% python3 -q
>>> import numpy as np
>>> import numpy.linalg as la
>>> np.set_printoptions(suppress=True, linewidth=140)
>>> tidy = lambda a: np.round(a, 2) + 0
>>> Y = np.array([[1, 1], [1, -1]])
>>> rng = np.random.default_rng(79)
>>> arr = np.kron(Y, np.kron(Y, Y))[rng.permutation(8)][:3]
>>> arr
array([[ 1,  1,  1,  1, -1, -1, -1, -1],
       [ 1,  1, -1, -1, -1, -1,  1,  1],
       [ 1, -1, -1,  1, -1,  1,  1, -1]])
>>> Y = arr / np.sqrt((arr ** 2).mean(axis=1, keepdims=True))
>>> print(Y[0])
[ 1.  1.  1.  1. -1. -1. -1. -1.]
>>> Y = arr / la.norm(arr, axis=1, keepdims=True)
>>> G = Y @ Y.T
>>> print(np.argwhere(np.triu(np.abs(G) > 0.95, 1)))
[]
>>> x0 = np.array([1, 3, 0, 3, 0, 2, -3, -3])
>>> (arr * x0).sum(axis=1)
array([11, -7,  3])
>>> print(np.sign((arr @ x0).round(6)))
[ 1 -1  1]
>>> np.einsum("ij,j->i", arr, x0)
array([11, -7,  3])
>>> m1 = np.load("dump.npy")
>>> tidy(m1)
array([[0.02, 0.12, 0.02, 0.05],
       [0.12, 0.82, 0.12, 0.35],
       [0.02, 0.12, 0.02, 0.05],
       [0.05, 0.35, 0.05, 0.15]])
>>> Y = m1 / np.sqrt((m1 ** 2).mean(axis=1, keepdims=True))
>>> tidy(la.norm(Y, axis=1))
array([2., 2., 2., 2.])
>>> r = la.matrix_rank(m1)
>>> r
np.int64(1)
>>> N = la.svd(m1)[2][r:].T
>>> tidy(m1 @ N)
array([[0., 0., 0.],
       [0., 0., 0.],
       [0., 0., 0.],
       [0., 0., 0.]])
>>> tidy(N @ N.T)
array([[ 0.98, -0.12, -0.02, -0.05],
       [-0.12,  0.18, -0.12, -0.35],
       [-0.02, -0.12,  0.98, -0.05],
       [-0.05, -0.35, -0.05,  0.85]])
>>> T = np.stack([m1, 2 * m1, m1[::-1]])
>>> la.matrix_rank(T.reshape(3, -1))
np.int64(2)
>>> tidy(np.einsum("bij,cij->bc", T, T))
array([[1.  , 2.  , 0.33],
       [2.  , 4.  , 0.67],
       [0.33, 0.67, 1.  ]])
>>> la.matrix_rank(T)
array([1, 1, 1])
>>> Y = np.array([[1, -1], [0, 1]])
>>> C = np.kron(Y, m1)
>>> la.matrix_rank(C)
np.int64(2)
>>> C.shape
(8, 8)
>>> feats = np.load("x.npy")
>>> feats
array([[-0.32,  0.28, -1.28,  0.12],
       [ 0.76,  1.21, -1.46,  1.14],
       [ 1.2 ,  0.95,  0.  ,  1.07]])
>>> left, sig, Vh = la.svd(feats)
>>> print(np.argmax(sig[:-1] / (sig[1:] + 1e-6)) + 1)
2
>>> Y = left[:, :2] @ np.diag(sig[:2]) @ Vh[:2]
>>> print(tidy(la.norm(feats - Y) / la.norm(feats)))
0.0
>>> tidy(np.abs(feats - Y).max())
np.float64(0.0)
>>> print(la.matrix_rank(Y))
2
>>> tidy(Y)
array([[-0.32,  0.28, -1.28,  0.12],
       [ 0.76,  1.21, -1.46,  1.14],
       [ 1.2 ,  0.95,  0.  ,  1.07]])
